$ ipython --no-banner

In [1]: import numpy as np

In [2]: np.set_printoptions(precision=2, suppress=True, linewidth=200, sign=" ")

In [3]: def rnd(a):
   ...:     return np.round(a, 2) + 0
   ...: 

In [4]: W0 = np.loadtxt("case19.csv", delimiter=",")

In [5]: W0
Out[5]: 
array([[ 0.,  1.,  1.,  1.],
       [ 1.,  0.,  1.,  1.],
       [ 1.,  1.,  0.,  1.],
       [ 1.,  1.,  1.,  0.]])

In [6]: # symmetric, so the eigenvalues are real

In [7]: np.trace(W0 @ W0 @ W0) // 6
Out[7]: np.float64(4.0)

In [8]: L = np.diag(W0.sum(axis=1)) - W0

In [9]: np.linalg.matrix_rank(L)
Out[9]: np.int64(3)

In [10]: (np.linalg.eigvalsh(L) < 1e-8).sum()
Out[10]: np.int64(1)

In [11]: vals, evecs = np.linalg.eig(W0)

In [12]: rnd(W0 @ evecs[:, 0] - vals[0] * evecs[:, 0])
Out[12]: array([ 0.,  0.,  0.,  0.])

In [13]: rnd(np.prod(vals))
Out[13]: np.float64(-3.0)

In [14]: rnd(np.sort(np.linalg.eigvals(W0.T)))
Out[14]: array([-1., -1., -1.,  3.])

In [15]: data = np.load("x.npy")

In [16]: data
Out[16]: 
array([[-0.3 , -1.2 ,  0.2 ,  0.3 ,  0.9 ,  0.2 ,  1.2 ,  0.3 ],
       [ 1.5 ,  0.7 , -1.2 , -0.8 , -1.4 , -0.3 , -1.8 , -0.9 ],
       [ 0.5 ,  0.1 , -1.1 , -0.1 ,  0.3 ,  0.9 ,  0.4 , -1.3 ],
       [-1.91, -1.8 , -1.42, -1.27, -0.35, -0.4 , -0.25,  1.57],
       [-1.7 , -2.2 , -1.6 , -1.5 , -0.3 , -0.6 , -0.1 ,  1.5 ],
       [-0.9 , -0.2 , -0.3 , -0.6 ,  0.1 ,  1.4 ,  0.9 ,  0.  ]])

In [17]: t3 = np.stack([data, 5 * data, data[::-1]])

In [18]: (t3 @ data.T).shape
Out[18]: (3, 6, 6)

In [19]: t3.shape
Out[19]: (3, 6, 8)

In [20]: W = np.array([[0, 0, 1],
    ...:     [1, 0, 3],
    ...:     [1, 0, 0],
    ...:     [0, 3, 1],
    ...:     [3, 2, 2],
    ...:     [0, 3, 3],
    ...:     [1, 0, 0],
    ...:     [2, 2, 2]])

In [21]: c = np.array([-2, 0, -1])

In [22]: hid = np.maximum(data @ W + c, 0)

In [23]: rnd(hid)
Out[23]: 
array([[ 1.5,  3.9,  0. ],
       [ 0. ,  0. ,  0. ],
       [ 0. ,  0.4,  0.4],
       [ 0. ,  0. ,  0. ],
       [ 0. ,  0. ,  0. ],
       [ 0. ,  2.6,  1.3]])

In [24]: W2 = np.array([[2, 3], [3, 1], [2, 4]])

In [25]: (hid @ W2).round(6).argmax(axis=1)
Out[25]: array([ 0,  0,  0,  0,  0,  0])

In [26]: def softmax(z):
    ...:     e = np.exp(z - z.max(axis=-1, keepdims=True))
    ...:     return e / e.sum(axis=-1, keepdims=True)
    ...: 

In [27]: rnd(softmax(data[0]))
Out[27]: array([ 0.06,  0.03,  0.1 ,  0.11,  0.21,  0.1 ,  0.28,  0.11])

In [28]: rnd(softmax(data).sum(axis=1))
Out[28]: array([ 1.,  1.,  1.,  1.,  1.,  1.])

In [29]: rnd(softmax(10 * data[0]))
Out[29]: array([ 0.  ,  0.  ,  0.  ,  0.  ,  0.05,  0.  ,  0.95,  0.  ])

In [30]: rnd(softmax(data[0] + -1))
Out[30]: array([ 0.06,  0.03,  0.1 ,  0.11,  0.21,  0.1 ,  0.28,  0.11])

In [31]: scores = data @ data.T / np.sqrt(8)

In [32]: softmax(scores).round(6).argmax(axis=1)
Out[32]: array([ 0,  1,  2,  4,  4,  5])

In [33]: feats = np.loadtxt("a.csv", delimiter=",")

In [34]: feats
Out[34]: 
array([[ 10.,  -2., -12.,   7.],
       [ 14.,  -1., -19.,   9.],
       [ 14.,  -2., -18.,   9.],
       [ 14.,  -2., -16.,   7.]])

In [35]: hat = np.triu(np.array([[-2, -6, -7, -6], [6, -1, 5, 1], [7, 7, 6, -1], [-3, 5, 6, -6]]), 1) + np.eye(4)

In [36]: A2 = hat @ feats @ np.linalg.inv(hat)

In [37]: rnd(np.poly(A2))
Out[37]: array([  1.,   2., -13., -14.,  24.])

In [38]: rnd(np.linalg.det(A2))
Out[38]: np.float64(24.0)

In [39]: A2 = feats / np.linalg.norm(feats, axis=1, keepdims=True)

In [40]: G = A2 @ A2.T

In [41]: rnd(np.degrees(np.arccos(np.clip(G[2, 3], -1, 1))))
Out[41]: np.float64(4.55)

In [42]: (G - 2 * np.eye(4)).round(6).argmax(axis=1)
Out[42]: array([ 2,  2,  1,  2])

In [43]: (np.abs(G) > 0.9).astype(int)
Out[43]: 
array([[ 1,  1,  1,  1],
       [ 1,  1,  1,  1],
       [ 1,  1,  1,  1],
       [ 1,  1,  1,  1]])

In [44]: round(np.log10(np.linalg.cond(feats)))
Out[44]: 2

In [45]: rnd(np.abs(np.linalg.svd(feats)[2][-1]))
Out[45]: array([ 0.44,  0.69,  0.45,  0.36])

In [46]: np.argsort(-np.linalg.norm(feats, axis=0).round(6), kind="stable")[:3]
Out[46]: array([ 2,  0,  3])

In [47]: rnd(np.linalg.norm(feats, 2) / np.linalg.norm(feats))
Out[47]: np.float64(1.0)

In [48]: [round(float(x), 2) for x in np.linalg.svd(feats, compute_uv=False)[:3]]
Out[48]: [45.17, 1.77, 1.51]

In [49]: mat = np.loadtxt("test17.csv", delimiter=",")

In [50]: mat
Out[50]: 
array([[ 22.,  16.,  -4.,  -7.,  -1.,  13.,  12.,   5.,  -1.,   7.],
       [ 16.,  14.,   2.,  -1.,   1.,   7.,   6.,  -1.,  -1.,   1.],
       [ -4.,   2.,  22.,   7.,  13., -13., -18., -17.,  -5.,  -7.],
       [ -7.,  -1.,   7.,  10.,   1.,  -7.,  -6.,  -8.,   1., -10.],
       [ -1.,   1.,  13.,   1.,   9.,  -7., -11.,  -9.,  -4.,  -1.],
       [ 13.,   7., -13.,  -7.,  -7.,  13.,  15.,  11.,   2.,   7.],
       [ 12.,   6., -18.,  -6., -11.,  15.,  19.,  14.,   4.,   6.],
       [  5.,  -1., -17.,  -8.,  -9.,  11.,  14.,  14.,   3.,   8.],
       [ -1.,  -1.,  -5.,   1.,  -4.,   2.,   4.,   3.,   2.,  -1.],
       [  7.,   1.,  -7., -10.,  -1.,   7.,   6.,   8.,  -1.,  10.]])

In [51]: # symmetric, so the eigenvalues are real

In [52]: left, s, Vt = np.linalg.svd(mat)

In [53]: rnd(s)
Out[53]: array([ 82.98,  35.28,  16.73,   0.  ,   0.  ,   0.  ,   0.  ,   0.  ,   0.  ,   0.  ])

In [54]: A2 = left[:, :3] @ np.diag(s[:3]) @ Vt[:3]

In [55]: rnd(np.linalg.norm(mat - A2, 2)), rnd(s[3])
Out[55]: (np.float64(0.0), np.float64(0.0))

In [56]: rnd(np.linalg.norm(mat, 2) / np.linalg.norm(mat))
Out[56]: np.float64(0.9)

In [57]: np.argsort(-np.linalg.norm(mat, axis=0).round(6), kind="stable")[:3]
Out[57]: array([ 2,  6,  0])

In [58]: A2 = mat / np.sqrt((mat ** 2).mean(axis=1, keepdims=True))

In [59]: np.linalg.matrix_rank(mat - mat.mean(axis=1, keepdims=True))
Out[59]: np.int64(3)

In [60]: rnd(np.linalg.norm(A2, axis=1))
Out[60]: array([ 3.16,  3.16,  3.16,  3.16,  3.16,  3.16,  3.16,  3.16,  3.16,  3.16])

In [61]: K = np.loadtxt("w.csv", delimiter=",")

In [62]: K
Out[62]: 
array([[ 6.,  1.,  1.,  1.],
       [ 1.,  6.,  1.,  1.],
       [ 1.,  1.,  6.,  1.],
       [ 1.,  1.,  1.,  6.]])

In [63]: # symmetric, so the eigenvalues are real

In [64]: vals, evecs = np.linalg.eigh(K)

In [65]: x0 = np.array([2, 2, 0, 0])

In [66]: x0 @ K @ x0
Out[66]: np.float64(56.0)

In [67]: (np.sign(evecs[:, -1].round(6)) == np.sign(evecs[0, -1].round(6))).astype(int)
Out[67]: array([ 1,  1,  1,  1])

In [68]: rnd(evecs * np.sqrt(vals) @ evecs.T)
Out[68]: 
array([[ 2.43,  0.19,  0.19,  0.19],
       [ 0.19,  2.43,  0.19,  0.19],
       [ 0.19,  0.19,  2.43,  0.19],
       [ 0.19,  0.19,  0.19,  2.43]])

In [69]: x0 = np.array([-4, -5, 4, 3])

In [70]: (K @ x0).argmax()
Out[70]: np.int64(2)

In [71]: K @ np.ones(4)
Out[71]: array([ 9.,  9.,  9.,  9.])

In [72]: K @ np.eye(4)[0]
Out[72]: array([ 6.,  1.,  1.,  1.])

In [73]: np.linalg.norm(K @ x0) <= np.linalg.norm(K, 2) * np.linalg.norm(x0) + 1e-9
Out[73]: np.True_

In [74]: K @ x0
Out[74]: array([-22., -27.,  18.,  13.])

In [75]: M = np.load("layer0.npy")

In [76]: M
Out[76]: 
array([[ 0.2, -4. , -0.4,  0.5, -0.7],
       [-0.3, 28. ,  0.7, -1. ,  0.8],
       [-0.5, 16. , -0.5, -0.5,  1.3],
       [-0.7, -4. , -1. , -0.2,  0.1]])

In [77]: A2 = np.linalg.inv(feats)

In [78]: rnd(np.linalg.inv(A2))
Out[78]: 
array([[ 10.,  -2., -12.,   7.],
       [ 14.,  -1., -19.,   9.],
       [ 14.,  -2., -18.,   9.],
       [ 14.,  -2., -16.,   7.]])

In [79]: rnd(np.linalg.det(feats) * A2)
Out[79]: 
array([[ 22.,  16., -44.,  14.],
       [ 28.,  40., -68.,   8.],
       [ 28.,  16., -44.,   8.],
       [ 28.,  16., -32.,  -4.]])

In [80]: rnd(np.linalg.det(feats) * np.linalg.det(A2))
Out[80]: np.float64(1.0)

In [81]: rnd(np.linalg.slogdet(feats)[0])
Out[81]: np.float64(1.0)

In [82]: rnd(np.linalg.cond(feats))
Out[82]: np.float64(227.64)

In [83]: (np.abs(A2) > 1e-9).astype(int)
Out[83]: 
array([[ 1,  1,  1,  1],
       [ 1,  1,  1,  1],
       [ 1,  1,  1,  1],
       [ 1,  1,  1,  1]])

In [84]: left, s, Vt = np.linalg.svd(M)

In [85]: np.argmax(s[:-1] / (s[1:] + 1e-6)) + 1
Out[85]: np.int64(1)

In [86]: rnd(s)
Out[86]: array([ 32.8 ,   1.61,   0.75,   0.52])

In [87]: A2 = left[:, :1] @ np.diag(s[:1]) @ Vt[:1]

In [88]: rnd(np.linalg.norm(M - A2) / np.linalg.norm(M))
Out[88]: np.float64(0.06)

In [89]: np.linalg.matrix_rank(A2)
Out[89]: np.int64(1)

In [90]: rnd(np.poly(feats))
Out[90]: array([  1.,   2., -13., -14.,  24.])

In [91]: np.einsum("ii->", feats)
Out[91]: np.float64(-2.0)

In [92]: rnd(np.linalg.det(feats.T))
Out[92]: np.float64(24.0)

In [93]: rnd(np.linalg.eigvals(feats))
Out[93]: array([ 3., -4.,  1., -2.])

In [94]: rnd(np.linalg.det(feats[::-1]))
Out[94]: np.float64(24.0)

In [95]: rnd(np.linalg.eigvals(feats).sum().real)
Out[95]: np.float64(-2.0)
